% python3 -q
>>> import numpy as np
>>> np.set_printoptions(precision=2, suppress=True, linewidth=140, floatmode="fixed")
>>> E = np.array([[5.0, 4.0, 0.0, 4.0, 4.0, 4.0, 4.0],
...     [4.0, 5.0, 0.0, 4.0, 4.0, 4.0, 4.0],
...     [0.0, 0.0, 5.0, 0.0, 0.0, 0.0, 0.0],
...     [4.0, 4.0, 0.0, 5.0, 4.0, 4.0, 4.0],
...     [4.0, 4.0, 0.0, 4.0, 5.0, 4.0, 4.0],
...     [4.0, 4.0, 0.0, 4.0, 4.0, 5.0, 4.0],
...     [4.0, 4.0, 0.0, 4.0, 4.0, 4.0, 5.0]])
>>> E
array([[5.00, 4.00, 0.00, 4.00, 4.00, 4.00, 4.00],
       [4.00, 5.00, 0.00, 4.00, 4.00, 4.00, 4.00],
       [0.00, 0.00, 5.00, 0.00, 0.00, 0.00, 0.00],
       [4.00, 4.00, 0.00, 5.00, 4.00, 4.00, 4.00],
       [4.00, 4.00, 0.00, 4.00, 5.00, 4.00, 4.00],
       [4.00, 4.00, 0.00, 4.00, 4.00, 5.00, 4.00],
       [4.00, 4.00, 0.00, 4.00, 4.00, 4.00, 5.00]])
>>> O, r_ = np.linalg.qr(E)
>>> np.allclose(r_.T @ r_, E.T @ E)
True
>>> np.abs(np.diag(r_))
array([10.25,  1.41,  5.00,  1.22,  1.15,  1.12,  1.10])
>>> r_
array([[-10.25, -10.15,   0.00, -10.15, -10.15, -10.15, -10.15],
       [  0.00,  -1.41,   0.00,  -0.70,  -0.70,  -0.70,  -0.70],
       [  0.00,   0.00,   5.00,   0.00,   0.00,   0.00,   0.00],
       [  0.00,   0.00,   0.00,  -1.22,  -0.41,  -0.41,  -0.41],
       [  0.00,   0.00,   0.00,   0.00,  -1.15,  -0.29,  -0.29],
       [  0.00,   0.00,   0.00,   0.00,   0.00,  -1.12,  -0.22],
       [  0.00,   0.00,   0.00,   0.00,   0.00,   0.00,   1.10]])
>>> M = np.loadtxt("layer19.csv", delimiter=",")
>>> M
array([[1.00, 2.00, 2.00, 0.00, 1.00, 0.00, 1.00, 0.00, 2.00, 0.00, 0.00, 1.00],
       [2.00, 1.00, 1.00, 0.00, 2.00, 0.00, 2.00, 0.00, 2.00, 0.00, 0.00, 1.00],
       [2.00, 1.00, 0.00, 0.00, 2.00, 0.00, 1.00, 0.00, 2.00, 0.00, 0.00, 1.00],
       [0.00, 0.00, 0.00, 0.00, 0.00, 0.00, 0.00, 0.00, 0.00, 0.00, 0.00, 0.00],
       [2.00, 1.00, 2.00, 0.00, 1.00, 0.00, 0.00, 0.00, 0.00, 0.00, 0.00, 0.00],
       [0.00, 0.00, 0.00, 0.00, 0.00, 0.00, 0.00, 1.00, 0.00, 2.00, 0.00, 0.00],
       [2.00, 1.00, 0.00, 0.00, 2.00, 0.00, 2.00, 0.00, 1.00, 0.00, 0.00, 0.00],
       [0.00, 0.00, 0.00, 0.00, 0.00, 1.00, 0.00, 1.00, 0.00, 2.00, 0.00, 0.00],
       [1.00, 0.00, 1.00, 0.00, 1.00, 0.00, 2.00, 0.00, 2.00, 0.00, 0.00, 2.00],
       [0.00, 0.00, 0.00, 0.00, 0.00, 0.00, 0.00, 1.00, 0.00, 2.00, 0.00, 0.00],
       [0.00, 0.00, 0.00, 2.00, 0.00, 0.00, 0.00, 0.00, 0.00, 0.00, 0.00, 0.00],
       [1.00, 2.00, 0.00, 0.00, 1.00, 0.00, 2.00, 0.00, 0.00, 0.00, 0.00, 1.00]])
>>> (M != 0).astype(int)
array([[1, 1, 1, 0, 1, 0, 1, 0, 1, 0, 0, 1],
       [1, 1, 1, 0, 1, 0, 1, 0, 1, 0, 0, 1],
       [1, 1, 0, 0, 1, 0, 1, 0, 1, 0, 0, 1],
       [0, 0, 0, 0, 0, 0, 0, 0, 0, 0, 0, 0],
       [1, 1, 1, 0, 1, 0, 0, 0, 0, 0, 0, 0],
       [0, 0, 0, 0, 0, 0, 0, 1, 0, 1, 0, 0],
       [1, 1, 0, 0, 1, 0, 1, 0, 1, 0, 0, 0],
       [0, 0, 0, 0, 0, 1, 0, 1, 0, 1, 0, 0],
       [1, 0, 1, 0, 1, 0, 1, 0, 1, 0, 0, 1],
       [0, 0, 0, 0, 0, 0, 0, 1, 0, 1, 0, 0],
       [0, 0, 0, 1, 0, 0, 0, 0, 0, 0, 0, 0],
       [1, 1, 0, 0, 1, 0, 1, 0, 0, 0, 0, 1]])
>>> round(np.linalg.det(M), 2)
np.float64(0.0)
>>> np.round(np.sort(np.linalg.eigvals(M).real), 2) + 0
array([-1.82, -0.32, -0.32, -0.30,  0.00,  0.00,  0.00,  0.29,  0.79,  0.79,  3.30,  8.60])
>>> M @ M
array([[16.00, 10.00,  8.00,  0.00, 15.00,  0.00, 15.00,  0.00, 15.00,  0.00,  0.00, 10.00],
       [17.00, 12.00, 11.00,  0.00, 15.00,  0.00, 15.00,  0.00, 14.00,  0.00,  0.00,  9.00],
       [13.00, 10.00, 11.00,  0.00, 11.00,  0.00, 12.00,  0.00, 11.00,  0.00,  0.00,  8.00],
       [ 0.00,  0.00,  0.00,  0.00,  0.00,  0.00,  0.00,  0.00,  0.00,  0.00,  0.00,  0.00],
       [10.00,  8.00,  7.00,  0.00,  9.00,  0.00,  6.00,  0.00, 10.00,  0.00,  0.00,  5.00],
       [ 0.00,  0.00,  0.00,  0.00,  0.00,  1.00,  0.00,  3.00,  0.00,  6.00,  0.00,  0.00],
       [13.00,  9.00, 10.00,  0.00, 11.00,  0.00, 10.00,  0.00, 10.00,  0.00,  0.00,  5.00],
       [ 0.00,  0.00,  0.00,  0.00,  0.00,  1.00,  0.00,  4.00,  0.00,  8.00,  0.00,  0.00],
       [13.00, 10.00,  6.00,  0.00, 12.00,  0.00, 14.00,  0.00, 10.00,  0.00,  0.00,  8.00],
       [ 0.00,  0.00,  0.00,  0.00,  0.00,  1.00,  0.00,  3.00,  0.00,  6.00,  0.00,  0.00],
       [ 0.00,  0.00,  0.00,  0.00,  0.00,  0.00,  0.00,  0.00,  0.00,  0.00,  0.00,  0.00],
       [12.00,  9.00,  6.00,  0.00, 11.00,  0.00, 11.00,  0.00,  8.00,  0.00,  0.00,  4.00]])
